$ python -q
>>> import numpy as np
>>> np.set_printoptions(suppress=True, linewidth=100)
>>> E = np.load("mat.npy")
>>> E.round(2)
array([[ 0.75,  0.34, -0.34,  0.44],
       [ 0.34,  0.52,  0.48, -0.62],
       [-0.34,  0.48,  0.52,  0.62],
       [ 0.44, -0.62,  0.62,  0.21]])
>>> vec = np.array([3, 3, 3, 1])
>>> 4 - np.linalg.matrix_rank(E - np.eye(4), tol=1e-8)
np.int64(3)
>>> np.round(np.linalg.det(E), 2)
np.float64(-1.0)
>>> round(float(np.linalg.norm(vec)), 2), np.round(np.linalg.norm(E @ vec), 2)
(5.29, np.float64(5.29))
>>> np.round(np.sort(np.abs(np.degrees(np.angle(np.linalg.eigvals(E))))), 2)
array([  0.,   0.,   0., 180.])
>>> [p for p in range(1, 25) if np.allclose(np.linalg.matrix_power(E, p), np.eye(4))]
[2, 4, 6, 8, 10, 12, 14, 16, 18, 20, 22, 24]
>>> round(np.linalg.eigvalsh(E).min(), 2)
np.float64(-1.0)
>>> np.all(np.linalg.eigvalsh(E) > 0)
np.False_
>>> J = np.loadtxt("x.csv", delimiter=",")
>>> J.round(2)
array([[0.04, 0.04, 0.04, 0.18],
       [0.04, 0.04, 0.04, 0.18],
       [0.04, 0.04, 0.04, 0.18],
       [0.18, 0.18, 0.18, 0.89]])
>>> np.round(np.linalg.det(2 * J), 2), np.round(np.linalg.det(J), 2)
(np.float64(-0.0), np.float64(-0.0))
>>> np.round(np.linalg.det(J[::-1]), 2)
np.float64(0.0)
>>> round(float(np.linalg.det(J.T)), 2)
-0.0
>>> np.round(np.kron(np.eye(2, dtype=int), J), 2)
array([[0.04, 0.04, 0.04, 0.18, 0.  , 0.  , 0.  , 0.  ],
       [0.04, 0.04, 0.04, 0.18, 0.  , 0.  , 0.  , 0.  ],
       [0.04, 0.04, 0.04, 0.18, 0.  , 0.  , 0.  , 0.  ],
       [0.18, 0.18, 0.18, 0.89, 0.  , 0.  , 0.  , 0.  ],
       [0.  , 0.  , 0.  , 0.  , 0.04, 0.04, 0.04, 0.18],
       [0.  , 0.  , 0.  , 0.  , 0.04, 0.04, 0.04, 0.18],
       [0.  , 0.  , 0.  , 0.  , 0.04, 0.04, 0.04, 0.18],
       [0.  , 0.  , 0.  , 0.  , 0.18, 0.18, 0.18, 0.89]])
>>> np.round(np.linalg.eigvals(J), 2) + 0
array([0., 1., 0., 0.])
>>> w, evecs = np.linalg.eigh(J)
>>> np.unique(w.round(6) + 0, return_counts=True)[1]
array([3, 1])
>>> np.round(np.linalg.svd(J, compute_uv=False), 2) + 0
array([1., 0., 0., 0.])
>>> np.abs(evecs[:, -1]).round(6).argmax()
np.int64(3)
>>> w.round(2) + 0
array([0., 0., 0., 1.])
>>> np.round(np.linalg.eigvalsh(J @ J), 2) + 0
array([0., 0., 0., 1.])
>>> np.round(np.abs(evecs[:, -1]), 2)
array([0.19, 0.19, 0.19, 0.94])
>>> round(float(w.sum()), 2), np.trace(J)
(1.0, np.float64(1.0))
>>> (w > 1e-8).sum(), (w < -1e-8).sum()
(np.int64(1), np.int64(0))
>>> np.round(np.linalg.eigvalsh(J + -2 * np.eye(4)), 2)
array([-2., -2., -2., -1.])
>>> np.round(evecs.T @ evecs, 2) + 0
array([[1., 0., 0., 0.],
       [0., 1., 0., 0.],
       [0., 0., 1., 0.],
       [0., 0., 0., 1.]])
>>> U, s, Vt = np.linalg.svd(J)
>>> evecs = Vt[:(s > 1e-8).sum()]
>>> rng = np.random.default_rng(926637)
>>> vec = J[3] + 2 * J[1] + rng.integers(2) * np.eye(4)[3]
>>> vec
array([0.25, 0.25, 0.25, 2.25])
>>> round(float(np.linalg.norm(vec - evecs.T @ evecs @ vec)), 2)
0.33
>>> np.round(evecs.T @ evecs, 2)
array([[0.04, 0.04, 0.04, 0.18],
       [0.04, 0.04, 0.04, 0.18],
       [0.04, 0.04, 0.04, 0.18],
       [0.18, 0.18, 0.18, 0.89]])
>>> np.linalg.matrix_rank(np.vstack([J, vec]))
np.int64(2)
>>> np.allclose(evecs.T @ evecs @ vec, vec)
False
>>> feats = np.load("sample18.npy")
>>> feats
array([[-0.93,  2.08, -1.05],
       [-1.24,  2.03, -0.89],
       [-0.82,  2.75, -1.42],
       [-0.99,  1.85, -1.73],
       [-1.19,  2.1 , -0.49],
       [-1.3 ,  1.93, -0.75],
       [ 2.12,  0.09, -1.12],
       [ 1.97, -0.09, -1.13],
       [ 2.32, -0.08, -0.72],
       [ 1.85,  0.47, -1.03],
       [ 1.67, -0.4 , -1.18],
       [ 1.95, -0.21, -1.13],
       [ 1.8 , -0.86, -0.07],
       [ 2.04, -0.84, -0.07],
       [ 1.97, -0.73, -0.45],
       [ 1.93, -0.7 , -0.28],
       [ 1.61, -0.79,  0.12],
       [ 1.92, -0.77,  0.07]])
>>> q, evecs = np.linalg.qr(feats[:, :2])[0], np.linalg.qr(feats[:, 2:])[0]
>>> s = np.linalg.svd(q.T @ evecs, compute_uv=False)
>>> np.round(np.degrees(np.arccos(s.clip(0, 1))), 2)
array([22.5])
>>> round(np.linalg.norm(q @ q.T - evecs @ evecs.T, 2), 2)
np.float64(1.0)
>>> (s > 0.9).sum()
np.int64(1)
>>> s.round(2)
array([0.92])
>>> vec = np.array([-4, 0, 0])
>>> h = np.maximum(feats @ vec, 0)
>>> feats * (h > 1e-9)[:, None]
array([[-0.93,  2.08, -1.05],
       [-1.24,  2.03, -0.89],
       [-0.82,  2.75, -1.42],
       [-0.99,  1.85, -1.73],
       [-1.19,  2.1 , -0.49],
       [-1.3 ,  1.93, -0.75],
       [ 0.  ,  0.  , -0.  ],
       [ 0.  , -0.  , -0.  ],
       [ 0.  , -0.  , -0.  ],
       [ 0.  ,  0.  , -0.  ],
       [ 0.  , -0.  , -0.  ],
       [ 0.  , -0.  , -0.  ],
       [ 0.  , -0.  , -0.  ],
       [ 0.  , -0.  , -0.  ],
       [ 0.  , -0.  , -0.  ],
       [ 0.  , -0.  , -0.  ],
       [ 0.  , -0.  ,  0.  ],
       [ 0.  , -0.  ,  0.  ]])
>>> np.round(feats.T @ h, 2)
array([-28.64,  54.18, -26.06])
>>> Ac = (feats - feats.mean(axis=0)) / feats.std(axis=0)
>>> np.round(Ac.std(axis=0), 2)
array([1., 1., 1.])
>>> np.argwhere(np.abs(Ac) > 2)
array([], shape=(0, 2), dtype=int64)
>>> b = np.linalg.lstsq(np.delete(Ac, 2, axis=1), Ac[:, 2])[0]
>>> b.round(2)
array([-1.25, -1.75])
>>> round(float(1 - np.var(Ac[:, 2] - np.delete(Ac, 2, axis=1) @ b)), 2)
0.56
>>> w, evecs = np.linalg.eigh(E)
>>> vec = np.array([-2, 3, 3, 2])
>>> np.round(np.abs(E).sum(axis=1).max(), 2), np.abs(w).max()
(np.float64(1.96), np.float64(1.0))
>>> X = np.array([[2.0, 4.0, 0.0, 0.0],
...     [4.0, 0.0, 4.0, 0.0],
...     [0.0, 4.0, -2.0, 4.0],
...     [0.0, 0.0, 4.0, -1.0]])
>>> X
array([[ 2.,  4.,  0.,  0.],
       [ 4.,  0.,  4.,  0.],
       [ 0.,  4., -2.,  4.],
       [ 0.,  0.,  4., -1.]])
>>> u = np.array([0, 0, 2, 1])
>>> out = X + np.outer(u, np.eye(4)[1])
>>> out
array([[ 2.,  4.,  0.,  0.],
       [ 4.,  0.,  4.,  0.],
       [ 0.,  6., -2.,  4.],
       [ 0.,  1.,  4., -1.]])
>>> np.linalg.matrix_rank(out - X)
np.int64(1)
>>> np.round(np.linalg.det(out) / np.linalg.det(X), 2), np.round(1 + np.linalg.solve(X, u)[1], 2)
(np.float64(1.19), np.float64(1.19))
>>> np.linalg.matrix_rank(np.linalg.inv(out) - np.linalg.inv(X), tol=1e-8)
np.int64(1)
>>> q, evecs = np.linalg.qr(out[:, :1])[0], np.linalg.qr(out[:, 1:])[0]
>>> s = np.linalg.svd(q.T @ evecs, compute_uv=False)
>>> np.round(np.degrees(np.arccos(s.clip(0, 1))), 2)
array([45.48])
>>> u = np.array([0, 0])
>>> np.convolve(X[3], u)
array([0., 0., 0., 0., 0.])
>>> np.correlate(X[3], X[1], "full")
array([ 0.,  0.,  0., 16., -4., 16., -4.])
>>> arr = np.load("m.npy")
>>> arr.round(2)
array([[ 0.2 , -0.31, -0.25],
       [-0.31,  0.48,  0.39],
       [-0.25,  0.39,  0.32]])
>>> w, evecs = np.linalg.eigh(arr)
>>> np.abs(evecs[:, -1]).round(6).argmax()
np.int64(1)
>>> np.round(w.sum(), 2), np.trace(arr)
(np.float64(1.0), np.float64(1.0))
>>> (w > 1e-8).sum(), (w < -1e-8).sum()
(np.int64(1), np.int64(0))
>>> np.round(evecs @ np.diag(w) @ evecs.T, 2)
array([[ 0.2 , -0.31, -0.25],
       [-0.31,  0.48,  0.39],
       [-0.25,  0.39,  0.32]])
>>> np.round(np.linalg.eigvalsh(arr + 4 * np.eye(3)), 2)
array([4., 4., 5.])
>>> np.abs(np.diag(np.linalg.qr(arr)[1])) > 1e-9
array([ True, False, False])
>>> round(np.trace(np.linalg.pinv(arr) @ arr), 2)
np.float64(1.0)
>>> np.allclose(arr[:-1].T @ np.linalg.lstsq(arr[:-1].T, arr[-1])[0], arr[-1])
True
>>> t3 = np.stack([arr, 2 * arr, arr[::-1]])
>>> np.round(np.linalg.det(t3), 2) + 0
array([0., 0., 0.])
>>> (t3 @ arr.T).shape
(3, 3, 3)
>>> np.round(t3.sum(axis=0), 2)
array([[ 0.33, -0.53, -0.43],
       [-1.23,  1.93,  1.58],
       [-0.56,  0.88,  0.72]])
>>> np.round(np.linalg.norm(t3, axis=(1, 2)), 2)
array([1., 2., 1.])
>>> u = np.array([3, 0, 0])
>>> np.round(np.correlate(arr[1], arr[2], "full"), 2)
array([-0.1 ,  0.03,  0.39,  0.03, -0.1 ])
>>> np.round(np.convolve(arr[1], u), 2)
array([-0.92,  1.45,  1.18,  0.  ,  0.  ])
>>> np.round(np.polyval(u, arr[1]), 2)
array([0.28, 0.7 , 0.47])
>>> np.round(np.cross(arr[1, :3], arr[2, :3]), 2) + 0
array([0., 0., 0.])
>>> round(float(np.linalg.det(arr[::-1])), 2)
-0.0
>>> np.round(np.poly(arr), 2) + 0
array([ 1., -1.,  0.,  0.])
>>> np.round(np.linalg.eigvals(arr).sum().real, 2)
np.float64(1.0)
>>> np.einsum("ii->", arr)
np.float64(1.0)
>>> round(float(np.linalg.det(arr.T)), 2)
0.0
>>> m1 = np.array([[1, 0, 0], [0, 0, 1], [0, 1, 0]])
>>> # a transition matrix
>>> np.round(np.linalg.norm(m1, axis=0), 2)
array([1., 1., 1.])
>>> m1.T @ m1
array([[1, 0, 0],
       [0, 1, 0],
       [0, 0, 1]])
>>> np.round(np.linalg.svd(m1, compute_uv=False), 2)
array([1., 1., 1.])
>>> np.round(np.linalg.pinv(m1), 2)
array([[1., 0., 0.],
       [0., 0., 1.],
       [0., 1., 0.]])
>>> out = np.array([[0, 0], [1, 0]])
>>> basis = np.kron(out, m1)
>>> basis.shape
(6, 6)
>>> round(float(np.linalg.norm(basis, 2)), 2), round(np.linalg.norm(out, 2) * np.linalg.norm(m1, 2), 2)
(1.0, np.float64(1.0))
>>> basis
array([[0, 0, 0, 0, 0, 0],
       [0, 0, 0, 0, 0, 0],
       [0, 0, 0, 0, 0, 0],
       [1, 0, 0, 0, 0, 0],
       [0, 0, 1, 0, 0, 0],
       [0, 1, 0, 0, 0, 0]])
>>> np.linalg.matrix_rank(basis)
np.int64(3)
>>> vec = np.array([-3, 1, 4])
>>> 3 - np.linalg.matrix_rank(m1 - np.eye(3), tol=1e-8)
np.int64(2)
>>> [p for p in range(1, 25) if np.allclose(np.linalg.matrix_power(m1, p), np.eye(3))]
[2, 4, 6, 8, 10, 12, 14, 16, 18, 20, 22, 24]
>>> np.round(np.linalg.inv(m1), 2)
array([[1., 0., 0.],
       [0., 0., 1.],
       [0., 1., 0.]])
>>> vec = np.array([-2, -3, -1])
>>> rhs = feats @ vec
>>> np.round(np.linalg.solve(feats.T @ feats, feats.T @ rhs), 2)
array([-2., -3., -1.])
>>> np.round(np.linalg.lstsq(feats, rhs)[0], 2)
array([-2., -3., -1.])
>>> rhs = rhs + 0.3 * rng.normal(size=18)
>>> rhs.round(2)
array([-3.64, -1.43, -5.14, -2.17, -3.73, -2.44, -3.02, -2.01, -3.47, -3.38, -1.2 , -1.48, -1.05,
       -1.45, -1.5 , -1.55, -1.06, -1.52])
>>> b, *_ = np.linalg.lstsq(feats, rhs)
>>> round(np.linalg.norm(rhs - feats @ b), 2)
np.float64(1.71)
>>> b.round(2)
array([-1.87, -2.85, -0.97])
